$ ipython --no-banner

In [1]: import numpy as np

In [2]: np.set_printoptions(suppress=True, linewidth=100)

In [3]: def tidy(a):
   ...:     return np.round(a, 2) + 0
   ...: 

In [4]: M = np.load("a.npy")

In [5]: M
Out[5]: 
array([[ 1.2, -0.3,  1. ],
       [-1.7, -1.5, -0.7],
       [-0.8, -1.2,  0.5],
       [-1.4, -2.1, -0.2]])

In [6]: vec = np.array([2, 1, 0])

In [7]: print(np.einsum("ij,j->i", M, vec))
[ 2.1 -4.9 -2.8 -4.9]

In [8]: print(M * vec)
[[ 2.4 -0.3  0. ]
 [-3.4 -1.5 -0. ]
 [-1.6 -1.2  0. ]
 [-2.8 -2.1 -0. ]]

In [9]: M @ vec
Out[9]: array([ 2.1, -4.9, -2.8, -4.9])

In [10]: (M @ vec).argmax()
Out[10]: np.int64(0)

In [11]: proj = M @ np.linalg.solve(M.T @ M, M.T)

In [12]: tidy(proj @ M[:, 0])
Out[12]: array([ 1.2, -1.7, -0.8, -1.4])

In [13]: tidy((np.eye(4) - proj) @ M)
Out[13]: 
array([[0., 0., 0.],
       [0., 0., 0.],
       [0., 0., 0.],
       [0., 0., 0.]])

In [14]: Y = M / np.sqrt((M ** 2).mean(axis=1, keepdims=True))

In [15]: print(np.linalg.matrix_rank(M - M.mean(axis=1, keepdims=True)))
2

In [16]: vec = np.array([4, 0, 3])

In [17]: y = M @ vec

In [18]: tidy(np.linalg.pinv(M) @ M)
Out[18]: 
array([[1., 0., 0.],
       [0., 1., 0.],
       [0., 0., 1.]])

In [19]: tidy(np.linalg.solve(M.T @ M, M.T @ y))
Out[19]: array([4., 0., 3.])

In [20]: print(tidy(y))
[ 7.8 -8.9 -1.7 -6.2]

In [21]: rng = np.random.default_rng(497)

In [22]: y = y + 0.3 * rng.normal(size=4)

In [23]: tidy(y)
Out[23]: array([ 8.33, -8.89, -1.34, -6.33])

In [24]: coef, *_ = np.linalg.lstsq(M, y)

In [25]: print([round(float(np.linalg.norm(np.linalg.solve(M.T @ M + lam * np.eye(3), M.T @ y))), 2) for lam in (0, 1, 10, 100)])
[5.27, 4.28, 2.07, 0.41]

In [26]: print(tidy(M.T @ (y - M @ coef)))
[0. 0. 0.]

In [27]: A = np.load("arr.npy")

In [28]: print(A)
[[-1.  1.  1.]
 [ 1. -1.  1.]
 [ 1.  1. -1.]]

In [29]: # symmetric

In [30]: Y = M / np.linalg.norm(M, axis=1, keepdims=True)

In [31]: C2 = Y @ Y.T

In [32]: tidy(np.linalg.norm(Y, axis=1))
Out[32]: array([1., 1., 1., 1.])

In [33]: vec = np.array([2, 1, 3])

In [34]: y = A @ vec

In [35]: y
Out[35]: array([2., 4., 0.])

In [36]: tidy(np.linalg.solve(A, A[:, 0]))
Out[36]: array([1., 0., 0.])

In [37]: tidy(np.linalg.solve(A.T, A[1]))
Out[37]: array([0., 1., 0.])

In [38]: tidy(np.linalg.solve(A, y))
Out[38]: array([2., 1., 3.])

In [39]: vec = np.array([2, 0, 2])

In [40]: y = A @ vec

In [41]: coef, lr = np.zeros(3), 1 / np.linalg.norm(A, 2) ** 2

In [42]: for i in range(3):
    ...:     coef -= lr * A.T @ (A @ coef - y)
    ...:     if i % 1 == 0: print(i, round(np.linalg.norm(A @ coef - y), 2))
    ...: 
0 1.73
1 1.3
2 0.97

In [43]: tidy(np.linalg.cond(A))
Out[43]: np.float64(2.0)
